$ python -q
>>> import numpy as np
>>> np.set_printoptions(precision=3, suppress=True, linewidth=160, legacy="1.25")
>>> arr = np.load("case4.npy")
>>> arr
array([[1, 0, 0],
       [2, 0, 0],
       [0, 0, 0]])
>>> np.linalg.norm(arr, axis=0)
array([2.236, 0.   , 0.   ])
>>> np.round(np.linalg.norm(arr, 2), 3)
2.236
>>> arr[1] @ arr[2]
0
>>> np.linalg.norm(arr, axis=1)
array([1., 2., 0.])
>>> round(float(np.linalg.norm(arr, "nuc")), 3)
2.236
>>> np.linalg.norm(arr, axis=1).argmax()
1
>>> hat = np.triu(np.array([[0, 0, 0], [1, 1, 2], [3, 3, 3]]), 1) + np.eye(3)
>>> Y = hat @ arr @ np.linalg.inv(hat)
>>> np.trace(Y), np.trace(arr)
(1.0, 1)
>>> np.argsort(-np.linalg.norm(arr, axis=0).round(6), kind="stable")[:3]
array([0, 1, 2])
>>> np.linalg.matrix_rank(arr, rtol=0.1)
1
>>> m1 = np.loadtxt("mat.csv", delimiter=",")
>>> m1
array([[ 4.,  0.],
       [ 0., -3.]])
>>> m1.ravel(order="F")
array([ 4.,  0.,  0., -3.])
>>> m1.reshape(2, 3)
Traceback (most recent call last):
  File "<python-input-18>", line 1, in <module>
    m1.reshape(2, 3)
    ~~~~~~~~~~^^^^^^
ValueError: cannot reshape array of size 4 into shape (2,3)
>>> T = m1.reshape(2, 2, -1)
>>> T.sum(axis=1)
array([[ 4.],
       [-3.]])
>>> T.transpose(1, 0, 2)
array([[[ 4.],
        [ 0.]],

       [[ 0.],
        [-3.]]])
>>> np.einsum("ihd,jhd->hij", T, T).shape
(2, 2, 2)
>>> np.swapaxes(T, 1, 2)[0]
array([[4., 0.]])
>>> x = np.array([1, 1])
>>> y = m1 @ x
>>> y
array([ 4., -3.])
>>> np.linalg.solve(m1, 4 * y)
array([4., 4.])
>>> np.linalg.solve(m1, m1[:, 0])
array([ 1., -0.])
>>> U, sv, Vt = np.linalg.svd(arr)
>>> np.argmax(sv[:-1] / (sv[1:] + 1e-6)) + 1
1
>>> sv
array([2.236, 0.   , 0.   ])
>>> Y = U[:, :1] @ np.diag(sv[:1]) @ Vt[:1]
>>> round(float(np.linalg.norm(arr - Y, 2)), 3), sv[1]
(0.0, 0.0)
>>> Y
array([[1., 0., 0.],
       [2., 0., 0.],
       [0., 0., 0.]])
>>> np.linalg.matrix_rank(Y)
1
>>> round(float(np.abs(arr - Y).max()), 3)
0.0
>>> np.linalg.matrix_rank(arr, rtol=0.05)
1
>>> np.round(np.linalg.norm(arr - Y) / np.linalg.norm(arr), 3)
0.0
>>> np.abs(np.diag(np.linalg.qr(arr)[1])) > 1e-9
array([ True, False, False])
>>> np.linalg.lstsq(arr[:-1].T, arr[-1])[2]
1
>>> try:
...     np.linalg.inv(arr)
... except np.linalg.LinAlgError as e:
...     print("failed:", e)
... 
failed: Singular matrix
>>> K = np.load("layer4.npy")
>>> K
array([[0.8  , 0.   , 0.2  , 0.   , 0.   ],
       [0.333, 0.111, 0.222, 0.222, 0.111],
       [0.3  , 0.2  , 0.3  , 0.1  , 0.1  ],
       [0.   , 0.286, 0.143, 0.571, 0.   ],
       [0.   , 0.286, 0.429, 0.143, 0.143]])
>>> np.round(np.einsum("ii->", K), 3)
1.925
>>> np.round(np.linalg.eigvals(K).sum().real, 3)
1.925
>>> np.linalg.eigvals(K)
array([ 1.   +0.j   ,  0.697+0.j   ,  0.335+0.j   , -0.053+0.025j, -0.053-0.025j])
>>> np.sort(np.abs(np.linalg.eigvals(K)))[::-1]
array([1.   , 0.697, 0.335, 0.059, 0.059])
>>> K @ np.ones(5)
array([1., 1., 1., 1., 1.])
>>> np.linalg.matrix_power(K, 100)
array([[0.511, 0.102, 0.227, 0.119, 0.04 ],
       [0.511, 0.102, 0.227, 0.119, 0.04 ],
       [0.511, 0.102, 0.227, 0.119, 0.04 ],
       [0.511, 0.102, 0.227, 0.119, 0.04 ],
       [0.511, 0.102, 0.227, 0.119, 0.04 ]])
>>> p = np.eye(5)[3]
>>> for _ in range(4):
...     p = p @ K
...     print(p.round(3))
... 
[0.    0.286 0.143 0.571 0.   ]
[0.138 0.224 0.188 0.404 0.046]
[0.241 0.191 0.211 0.306 0.05 ]
[0.32  0.165 0.219 0.246 0.05 ]
>>> rng = np.random.default_rng(53054)
>>> lab = rng.permutation(5)
>>> Y = K[:, lab] * rng.choice([-1, 1], 5)
>>> Y
array([[-0.   , -0.   , -0.8  , -0.2  ,  0.   ],
       [-0.111, -0.222, -0.333, -0.222,  0.111],
       [-0.2  , -0.1  , -0.3  , -0.3  ,  0.1  ],
       [-0.286, -0.571, -0.   , -0.143,  0.   ],
       [-0.286, -0.143, -0.   , -0.429,  0.143]])
>>> U, _, Vt = np.linalg.svd(K.T @ Y)
>>> lab
array([1, 3, 0, 2, 4])
>>> np.round(U @ Vt, 3) + 0
array([[ 0.,  0., -1.,  0.,  0.],
       [-1.,  0.,  0.,  0.,  0.],
       [ 0.,  0.,  0., -1.,  0.],
       [ 0., -1.,  0.,  0.,  0.],
       [ 0.,  0.,  0.,  0.,  1.]])
>>> np.round(np.linalg.lstsq(K, Y)[0], 3) + 0
array([[ 0.,  0., -1.,  0.,  0.],
       [-1.,  0.,  0.,  0.,  0.],
       [ 0.,  0.,  0., -1.,  0.],
       [ 0., -1.,  0.,  0.,  0.],
       [ 0.,  0.,  0.,  0.,  1.]])
>>> F = np.load("data.npy")
>>> F
array([[3.02, 2.  , 0.  , 3.  ],
       [2.  , 0.02, 2.  , 2.  ],
       [1.  , 2.  , 1.02, 2.  ],
       [3.  , 2.  , 0.  , 3.02]])
>>> Y = np.linalg.invert(F)
Traceback (most recent call last):
  File "<python-input-62>", line 1, in <module>
    Y = np.linalg.invert(F)
        ^^^^^^^^^^^^^^^^
AttributeError: module 'numpy.linalg' has no attribute 'invert'
>>> Y = np.linalg.inv(F)
>>> np.round(np.linalg.inv(Y), 3) + 0
array([[3.02, 2.  , 0.  , 3.  ],
       [2.  , 0.02, 2.  , 2.  ],
       [1.  , 2.  , 1.02, 2.  ],
       [3.  , 2.  , 0.  , 3.02]])
>>> np.round(np.linalg.det(F) * np.linalg.det(Y), 3)
1.0
>>> np.round(np.linalg.cond(F), 3)
439.896
>>> O, r_ = np.linalg.qr(F)
>>> np.round(O.T @ O, 3) + 0
array([[1., 0., 0., 0.],
       [0., 1., 0., 0.],
       [0., 0., 1., 0.],
       [0., 0., 0., 1.]])
>>> r_
array([[-4.808, -2.928, -1.044, -5.016],
       [ 0.   ,  1.851, -0.528,  0.752],
       [ 0.   ,  0.   , -1.916, -0.626],
       [ 0.   ,  0.   ,  0.   ,  0.024]])
>>> np.allclose(r_.T @ r_, F.T @ F)
True
>>> O.shape, r_.shape
((4, 4), (4, 4))
>>> mat = np.loadtxt("m.csv", delimiter=",")
>>> mat
array([[16., 16., 20., 20., 16.],
       [16., 16., 20., 20., 16.],
       [20., 20., 25., 25., 20.],
       [20., 20., 25., 25., 20.],
       [16., 16., 20., 20., 16.]])
>>> w, vecs = np.linalg.eigvalsh(mat)
Traceback (most recent call last):
  File "<python-input-74>", line 1, in <module>
    w, vecs = np.linalg.eigvalsh(mat)
    ^^^^^^^
ValueError: too many values to unpack (expected 2)
>>> w, vecs = np.linalg.eigh(mat)
>>> np.linalg.eigvalsh(mat + 2 * np.eye(5))
array([  2.,   2.,   2.,   2., 100.])
>>> np.abs(vecs[:, -1]).round(6).argmax()
2
>>> np.abs(vecs[:, -1])
array([0.404, 0.404, 0.505, 0.505, 0.404])
>>> (w > 1e-8).sum(), (w < -1e-8).sum()
(1, 0)
>>> w.round(3) + 0
array([ 0.,  0.,  0.,  0., 98.])
>>> np.round(np.linalg.eigvalsh(mat @ mat), 3) + 0
array([   0.,    0.,    0.,    0., 9604.])
>>> vecs @ np.diag(w) @ vecs.T
array([[16., 16., 20., 20., 16.],
       [16., 16., 20., 20., 16.],
       [20., 20., 25., 25., 20.],
       [20., 20., 25., 25., 20.],
       [16., 16., 20., 20., 16.]])
>>> round(np.log10(np.linalg.cond(F)))
3
>>> Y = mat + rng.integers(-2, 3, (5, 1)) @ rng.integers(-2, 3, (1, 5))
>>> Y
array([[12., 20., 22., 16., 14.],
       [14., 18., 21., 18., 15.],
       [22., 18., 24., 27., 21.],
       [22., 18., 24., 27., 21.],
       [20., 12., 18., 24., 18.]])
>>> Y - mat
array([[-4.,  4.,  2., -4., -2.],
       [-2.,  2.,  1., -2., -1.],
       [ 2., -2., -1.,  2.,  1.],
       [ 2., -2., -1.,  2.,  1.],
       [ 4., -4., -2.,  4.,  2.]])
>>> np.abs(Y - mat).sum(axis=1)
array([16.,  8.,  8.,  8., 16.])
>>> Y = np.array([[1, 1, 1, 1], [-3, 3, 1, 2], [1, 2, 2, -3]])
>>> J = Y.T @ Y
>>> J
array([[11, -6,  0, -8],
       [-6, 14,  8,  1],
       [ 0,  8,  6, -3],
       [-8,  1, -3, 14]])
>>> theta = np.radians(179)
>>> r_ = np.eye(4)
>>> r_[2, 2] = r_[0, 0] = np.cos(theta)
>>> r_[2, 0], r_[0, 2] = -np.sin(theta), np.sin(theta)
>>> r_
array([[-1.   ,  0.   ,  0.017,  0.   ],
       [ 0.   ,  1.   ,  0.   ,  0.   ],
       [-0.017,  0.   , -1.   ,  0.   ],
       [ 0.   ,  0.   ,  0.   ,  1.   ]])
>>> Y = J @ r_.T
>>> np.allclose(J @ J.T, Y @ Y.T)
True
>>> np.round(np.linalg.svd(J, compute_uv=False), 3) + 0, np.round(np.linalg.svd(Y, compute_uv=False), 3) + 0
(array([23.55, 18.22,  3.23,  0.  ]), array([23.55, 18.22,  3.23,  0.  ]))
>>> np.abs(Y - J).max(axis=0)
array([21.998,  0.   , 15.894,  0.   ])
>>> r0, r1 = F[3], F[0]
>>> r0 @ r1
22.12
>>> p = (r0 @ r1) / (r0 @ r0) * r0
>>> p
array([3.  , 2.  , 0.  , 3.02])
>>> np.round(np.linalg.norm(r0 + r1) ** 2 + np.linalg.norm(r0 - r1) ** 2, 3)
88.482
>>> np.linalg.matrix_rank(np.outer(r0, r1))
1
>>> np.round((r1 - p) @ r0, 3)
-0.0
>>> rank = np.linalg.matrix_rank(J)
>>> rank
3
>>> N = np.linalg.svd(J)[2][rank:].T
>>> np.round(J @ N, 3) + 0
array([[0.],
       [0.],
       [0.],
       [0.]])
>>> [int(np.linalg.matrix_rank(J[:i])) for i in range(1, len(J) + 1)]
[1, 2, 3, 3]
>>> N[:, 0] / N[np.abs(N[:, 0]).round(6).argmax(), 0]
array([-0.345, -0.724,  1.   ,  0.069])
>>> U, sv, Vt = np.linalg.svd(J)
>>> vecs = Vt[:(sv > 1e-8).sum()]
>>> x = J[2] + 2 * J[1] + rng.integers(2) * np.eye(4)[1]
>>> x
array([-12.,  36.,  22.,  -1.])
>>> np.linalg.matrix_rank(np.vstack([J, x]))
3
>>> r0 = np.array([-3, -3, 3, 1])
>>> W0 = np.outer(rng.normal(size=29), r0) + 0.3 * rng.normal(size=(29, 4))
>>> W0
array([[ 3.054,  2.314, -2.141, -1.293],
       [ 5.689,  6.185, -6.261, -2.095],
       [ 2.568,  2.107, -2.319, -0.604],
       [-0.21 , -0.38 , -0.183,  0.281],
       [-5.53 , -5.699,  5.095,  1.418],
       [ 0.539,  0.135, -0.61 , -0.747],
       [ 1.61 ,  1.67 , -2.409, -0.282],
       [ 0.247,  1.102, -0.366, -0.485],
       [ 5.094,  4.784, -4.714, -2.084],
       [ 3.689,  3.904, -3.28 , -0.99 ],
       [ 0.399,  0.774, -0.944, -0.358],
       [ 4.069,  3.608, -4.036, -1.378],
       [-0.233, -0.9  ,  0.611,  0.292],
       [ 1.222,  0.654, -0.696, -0.376],
       [-2.411, -2.494,  2.414,  0.364],
       [-2.447, -2.192,  2.182,  0.54 ],
       [ 3.696,  4.024, -4.193, -1.684],
       [ 5.639,  4.871, -5.007, -1.598],
       [ 0.541,  1.168, -0.913, -0.373],
       [-0.746, -0.248,  0.08 ,  0.268],
       [ 0.097, -0.087, -0.305, -0.145],
       [ 6.052,  6.662, -6.677, -2.334],
       [ 1.335,  1.802, -1.141, -0.517],
       [ 2.031,  2.482, -1.965, -1.123],
       [ 3.506,  4.53 , -3.946, -1.581],
       [ 0.177, -0.391,  0.547, -0.138],
       [-1.264, -1.532,  1.407,  0.739],
       [ 0.02 ,  0.014, -0.085,  0.138],
       [-4.68 , -4.241,  5.228,  1.368]])
>>> w1 = np.array([[0, -2, -2], [0, 1, 0], [-3, -1, 2], [1, -1, 3]])
>>> coef = np.array([7, 2, 0])
>>> act = np.maximum(W0 @ w1 + coef, 0)
>>> np.linalg.matrix_rank(act)
3
>>> C = np.array([[1, 2], [0, 0], [0, 0]])
>>> w1 @ C
array([[ 0,  0],
       [ 0,  0],
       [-3, -6],
       [ 1,  2]])
>>> Xs = W0 - W0.mean(axis=0)
>>> vecs = np.linalg.svd(Xs)[2][:1]
>>> Y = Xs - Xs @ vecs.T @ vecs
>>> np.round(np.linalg.norm(Y) / np.linalg.norm(Xs), 3)
0.102
>>> np.cov(Xs @ vecs.T, rowvar=False)
array(26.435)
>>> (Xs @ vecs.T).std(axis=0)
array([5.052])
>>> np.linalg.norm(Y, axis=1).round(6).argmax()
0
>>> Xs = W0 - W0.mean(axis=0)
>>> U, sv, Vt = np.linalg.svd(Xs, full_matrices=False)
>>> np.linalg.matrix_rank(Xs)
4
>>> sv
array([27.206,  1.892,  1.64 ,  1.244])
>>> np.round(Xs.mean(axis=0), 3) + 0
array([0., 0., 0., 0.])
>>> np.abs(U[:, 0]).argmax()
4
>>> (np.sign(U[:, 0]) == np.sign(U[0, 0])).astype(int)
array([1, 1, 1, 0, 0, 0, 1, 0, 1, 1, 0, 1, 0, 0, 0, 0, 1, 1, 0, 0, 0, 1, 1, 1, 1, 0, 0, 0, 0])
>>> np.abs(Vt[-1])
array([0.159, 0.365, 0.234, 0.887])
>>> x = np.array([4, 4, 0, -5])
>>> y = W0 @ x
>>> np.round(np.linalg.solve(W0.T @ W0, W0.T @ y), 3) + 0
array([ 4.,  4.,  0., -5.])
>>> try:
...     np.linalg.solve(W0, y)
... except np.linalg.LinAlgError as e:
...     print(e)
... 
Last 2 dimensions of the array must be square
>>> y = y + 0.05 * rng.normal(size=29)
>>> y
array([ 27.939,  57.99 ,  21.727,  -3.763, -52.1  ,   6.43 ,  14.48 ,   7.748,  49.98 ,  35.285,   6.534,  37.579,  -6.011,   9.362, -21.509, -21.233,  39.319,
        50.016,   8.746,  -5.355,   0.834,  62.53 ,  15.147,  23.617,  40.037,  -0.145, -14.897,  -0.615, -42.591])
>>> coef, *_ = np.linalg.lstsq(W0, y)
>>> np.round(W0.T @ (y - W0 @ coef), 3) + 0
array([0., 0., 0., 0.])
>>> data = np.loadtxt("run7.csv", delimiter=",")
>>> data
array([[-1.784,  3.131, -1.737],
       [-2.676,  0.124,  2.971],
       [ 2.379,  2.487,  2.039]])
>>> round(float(np.einsum("ii->", data)), 3)
0.379
>>> round(np.linalg.det(data[::-1]), 3)
-64.0
>>> np.poly(data)
array([  1.   ,  -0.379,   1.515, -64.   ])
>>> np.linalg.eigvals(data)
array([-1.811+3.567j, -1.811-3.567j,  4.   +0.j   ])
>>> np.round(np.einsum("ij,ji->", data, data), 3)
-2.886
>>> np.sort(np.abs(np.linalg.eigvals(data)))
array([4., 4., 4.])
>>> T = np.stack([data, -2 * data, data[::-1]])
>>> np.einsum("bij,cij->bc", T, T)
array([[ 48., -96.,  16.],
       [-96., 192., -32.],
       [ 16., -32.,  48.]])
>>> T.sum(axis=0)
array([[ 4.162, -0.644,  3.776],
       [ 0.   ,  0.   ,  0.   ],
       [-4.162,  0.644, -3.776]])
>>> r0 = np.array([1, -1])
>>> np.array([np.convolve(row, r0, "same") for row in data])
array([[-1.784,  4.914, -4.868],
       [-2.676,  2.799,  2.847],
       [ 2.379,  0.108, -0.448]])
>>> np.convolve(data[2], r0)
array([ 2.379,  0.108, -0.448, -2.039])
>>> np.round(np.correlate(data[2], data[0], "full"), 3) + 0
array([-4.132,  3.126,  0.   ,  1.947, -3.638])
>>> Y = np.array([[3, 0], [1, 3], [0, 0]])
>>> np.einsum("ik,kj->ji", data, Y)
array([[-2.221, -7.904,  9.622],
       [ 9.392,  0.371,  7.461]])
>>> np.einsum("ij,ij->i", data, data)
array([16., 16., 16.])
>>> np.linalg.matrix_rank(np.vstack([data, Y.T]))
3
